In [1]: import numpy as np

In [2]: np.set_printoptions(suppress=True, linewidth=100)

In [3]: def tidy(a):
   ...:     return np.round(a, 2) + 0
   ...: 

In [4]: M = np.load("run13.npy")

In [5]: M
Out[5]: 
array([[-2.18,  9.02,  1.34],
       [-3.2 ,  8.23, -0.64],
       [-1.34,  8.06, -0.7 ],
       [-4.21,  8.9 , -0.51],
       [-2.47,  9.36,  0.42],
       [-1.9 ,  8.72,  0.9 ],
       [-5.16, 10.22,  0.1 ],
       [-3.95,  9.9 , -0.58],
       [-3.83,  8.49, -0.58],
       [-2.86,  6.43, -0.13],
       [-2.31,  9.32,  0.04],
       [-2.58,  8.1 ,  1.25],
       [-1.52,  9.99,  0.46],
       [-1.98,  9.4 , -0.2 ],
       [-3.1 , 10.25, -0.08],
       [-3.6 ,  8.96, -1.03],
       [-3.56, 10.39, -0.58],
       [-3.12,  8.53,  1.76],
       [-3.08,  8.79,  2.03]])

In [6]: tidy(M.mean(axis=0))
Out[6]: array([-2.94,  9.  ,  0.17])

In [7]: np.count_nonzero(M)
Out[7]: np.int64(57)

In [8]: np.abs(M).max()
Out[8]: np.float64(10.39)

In [9]: M.shape
Out[9]: (19, 3)

In [10]: M.sum(axis=0)
Out[10]: array([-55.95, 171.06,   3.27])

In [11]: np.zeros(19, 3)
TypeError: Cannot interpret '3' as a data type


In [12]: M2 = np.c_[M[:, :1] @ np.array([[3]]), np.array([1, -1, 1, 3, 0, -1, 3, 2, 3, 1, -2, 0, 0, -3, -1, 0, -1, -1, 2])]

In [13]: tidy(M2)
Out[13]: 
array([[ -6.54,   1.  ],
       [ -9.6 ,  -1.  ],
       [ -4.02,   1.  ],
       [-12.63,   3.  ],
       [ -7.41,   0.  ],
       [ -5.7 ,  -1.  ],
       [-15.48,   3.  ],
       [-11.85,   2.  ],
       [-11.49,   3.  ],
       [ -8.58,   1.  ],
       [ -6.93,  -2.  ],
       [ -7.74,   0.  ],
       [ -4.56,   0.  ],
       [ -5.94,  -3.  ],
       [ -9.3 ,  -1.  ],
       [-10.8 ,   0.  ],
       [-10.68,  -1.  ],
       [ -9.36,  -1.  ],
       [ -9.24,   2.  ]])

In [14]: tidy(np.linalg.norm(np.linalg.qr(M)[0].T @ M2, axis=0) ** 2 / ((M2 ** 2).sum(axis=0) + 1e-12))
Out[14]: array([1.  , 0.39])

In [15]: tidy(np.linalg.norm(M2 - M @ np.linalg.lstsq(M, M2)[0], axis=0))
Out[15]: array([0.  , 5.84])

In [16]: feats = np.load("a.npy")

In [17]: feats
Out[17]: 
array([[-39,   3,  -9],
       [  0,   0,   0],
       [-26,   2,  -6],
       [-27, -12,  -9]])

In [18]: r = np.linalg.matrix_rank(feats)

In [19]: r
Out[19]: np.int64(2)

In [20]: ns = np.linalg.svd(feats)[2][r:].T

In [21]: tidy(feats @ ns)
Out[21]: 
array([[0.],
       [0.],
       [0.],
       [0.]])

In [22]: tidy(ns[:, 0] / ns[np.abs(ns[:, 0]).round(6).argmax(), 0])
Out[22]: array([-0.25, -0.2 ,  1.  ])

In [23]: ns.shape
Out[23]: (3, 1)

In [24]: np.allclose(feats @ ns, 0)
Out[24]: True

In [25]: np.linalg.matrix_rank(feats, rtol=0.1)
Out[25]: np.int64(2)

In [26]: tidy(np.linalg.norm(feats, 2) / np.linalg.norm(feats))
Out[26]: np.float64(0.98)

In [27]: [round(float(x), 2) for x in np.linalg.svd(feats, compute_uv=False)[:3]]
Out[27]: [55.93, 12.37, 0.0]

In [28]: np.argsort(-np.linalg.norm(feats, axis=0).round(6), kind="stable")[:3]
Out[28]: array([0, 2, 1])

In [29]: M2 = M / np.sqrt((M ** 2).mean(axis=1, keepdims=True))

In [30]: tidy(np.linalg.norm(M2, axis=1))
Out[30]: 
array([1.73, 1.73, 1.73, 1.73, 1.73, 1.73, 1.73, 1.73, 1.73, 1.73, 1.73, 1.73, 1.73, 1.73, 1.73,
       1.73, 1.73, 1.73, 1.73])

In [31]: np.linalg.matrix_rank(M - M.mean(axis=1, keepdims=True))
Out[31]: np.int64(2)

In [32]: tidy(M2[14])
Out[32]: array([-0.5 ,  1.66, -0.01])

In [33]: m1 = np.loadtxt("m.csv", delimiter=",")

In [34]: m1
Out[34]: 
array([[-1.,  1.,  1.],
       [ 1., -1.,  1.],
       [ 1.,  1., -1.]])

In [35]: np.all(np.linalg.eigvalsh(m1) > 0)
Out[35]: np.False_

In [36]: tidy(np.linalg.eigvalsh(m1).min())
Out[36]: np.float64(-2.0)

In [37]: [round(float(np.linalg.det(m1[:i, :i])), 2) + 0 for i in range(1, 4)]
Out[37]: [-1.0, 0.0, 4.0]

In [38]: np.linalg.cholesky(m1)
LinAlgError: Matrix is not positive definite


In [39]: w, evecs = np.linalg.eig(m1)

In [40]: tidy(np.sort(np.linalg.eigvals(m1.T)))
Out[40]: array([-2., -2.,  1.])

In [41]: tidy(m1 @ evecs[:, 0] - w[0] * evecs[:, 0])
Out[41]: array([0., 0., 0.])

In [42]: tidy(np.prod(w))
Out[42]: np.float64(4.0)

In [43]: tidy(np.sort(np.linalg.eigvals(m1 @ m1)))
Out[43]: array([1., 4., 4.])

In [44]: U, sigma, Vt = np.linalg.svd(feats)

In [45]: evecs = Vt[:(sigma > 1e-8).sum()]

In [46]: rng = np.random.default_rng(379)

In [47]: x = feats[1] + 5 * feats[2] + rng.integers(2) * np.eye(3)[2]

In [48]: x
Out[48]: array([-130.,   10.,  -29.])

In [49]: tidy(evecs.T @ evecs)
Out[49]: 
array([[ 0.94, -0.04,  0.22],
       [-0.04,  0.96,  0.18],
       [ 0.22,  0.18,  0.09]])

In [50]: np.allclose(evecs.T @ evecs @ x, x)
Out[50]: False

In [51]: tidy(np.linalg.norm(x - evecs.T @ evecs @ x))
Out[51]: np.float64(0.95)

In [52]: np.linalg.matrix_rank(np.vstack([feats, x]))
Out[52]: np.int64(3)

In [53]: x = np.array([2, -5, 3])

In [54]: rhs = m1 @ x

In [55]: rhs
Out[55]: array([-4., 10., -6.])

In [56]: tidy(np.linalg.solve(m1, rhs))
Out[56]: array([ 2., -5.,  3.])

In [57]: np.linalg.solve(m1, rhs[:-1])
ValueError: solve1: Input operand 1 has a mismatch in its core dimension 0, with gufunc signature (m,m),(m)->(m) (size 2 is different from 3)


In [58]: tidy(np.linalg.solve(m1, rhs + m1[:, 0]))
Out[58]: array([ 3., -5.,  3.])

In [59]: w, evecs = np.linalg.eigh(m1)

In [60]: x = np.array([-1, 2, 2])

In [61]: np.abs(m1).sum(axis=1).max(), tidy(np.abs(w).max())
Out[61]: (np.float64(3.0), np.float64(2.0))

In [62]: tidy(np.linalg.eigvalsh(m1[1:, 1:]))
Out[62]: array([-2.,  0.])

In [63]: (np.sign(evecs[:, -1].round(6)) == np.sign(evecs[0, -1].round(6))).astype(int)
Out[63]: array([1, 1, 1])

In [64]: M2 = np.array([[5, -9, -8, 0], [8, 3, 9, 9], [-7, -8, 7, -9]])

In [65]: F = M2.T @ M2

In [66]: F
Out[66]: 
array([[138,  35, -17, 135],
       [ 35, 154,  43,  99],
       [-17,  43, 194,  18],
       [135,  99,  18, 162]])

In [67]: w, evecs = np.linalg.eigh(F)

In [68]: x = np.array([1, 0, 1, -2])

In [69]: np.abs(F).sum(axis=1).max(), tidy(np.abs(w).max())
Out[69]: (np.int64(414), np.float64(341.8))

In [70]: x @ F @ x
Out[70]: np.int64(334)

In [71]: tidy(x @ F @ x / (x @ x)), tidy(w[0]), tidy(w[-1])
Out[71]: (np.float64(55.67), np.float64(0.0), np.float64(341.8))

In [72]: np.linalg.matrix_rank(F, rtol=0.1)
Out[72]: np.int64(3)

In [73]: np.argsort(-np.linalg.norm(F, axis=0).round(6), kind="stable")[:3]
Out[73]: array([3, 2, 0])

In [74]: np.linalg.cond(F) > 100
Out[74]: np.True_

In [75]: [round(float(x), 2) for x in np.linalg.svd(F, compute_uv=False)[:3]]
Out[75]: [341.8, 209.49, 96.71]

In [76]: assert F == F.T
ValueError: The truth value of an array with more than one element is ambiguous. Use a.any() or a.all()


In [77]: np.allclose(F, F.T)
Out[77]: True

In [78]: tidy(np.sort(np.abs(np.linalg.eigvals(F))))
Out[78]: array([  0.  ,  96.71, 209.49, 341.8 ])

In [79]: (F + F.T) / 2
Out[79]: 
array([[138.,  35., -17., 135.],
       [ 35., 154.,  43.,  99.],
       [-17.,  43., 194.,  18.],
       [135.,  99.,  18., 162.]])

In [80]: np.allclose(F[:-1].T @ np.linalg.lstsq(F[:-1].T, F[-1])[0], F[-1])
Out[80]: True

In [81]: data = np.load("w.npy")

In [82]: data
Out[82]: 
array([[0., 0.],
       [0., 3.]])

In [83]: tidy(np.linalg.det(2 * data)), tidy(np.linalg.det(data))
Out[83]: (np.float64(0.0), np.float64(0.0))

In [84]: tidy(np.linalg.det(data.T))
Out[84]: np.float64(0.0)

In [85]: tidy(np.linalg.det(data[::-1]))
Out[85]: np.float64(0.0)

In [86]: tidy(np.linalg.eigvals(data).sum().real)
Out[86]: np.float64(3.0)

In [87]: tidy(np.linalg.eigvals(data))
Out[87]: array([0., 3.])

In [88]: np.einsum("ij,ji->", data, data)
Out[88]: np.float64(9.0)

In [89]: tidy(data @ np.linalg.pinv(data) @ data)
Out[89]: 
array([[0., 0.],
       [0., 3.]])

In [90]: np.allclose(data[:-1].T @ np.linalg.lstsq(data[:-1].T, data[-1])[0], data[-1])
Out[90]: False

In [91]: U, sigma, Vt = np.linalg.svd(data)

In [92]: evecs = Vt[:(sigma > 1e-8).sum()]

In [93]: x = data[0] + -2 * data[1] + rng.integers(2) * np.eye(2)[0]

In [94]: x
Out[94]: array([ 1., -6.])

In [95]: tidy(np.linalg.norm(x - evecs.T @ evecs @ x))
Out[95]: np.float64(1.0)

In [96]: w, evecs = np.linalg.eigh(data)

In [97]: np.abs(evecs[:, -1])
Out[97]: array([0., 1.])

In [98]: evecs.T @ data @ evecs
Out[98]: 
array([[0., 0.],
       [0., 3.]])

In [99]: np.unique(w.round(6) + 0, return_counts=True)[1]
Out[99]: array([1, 1])

In [100]: w
Out[100]: array([0., 3.])
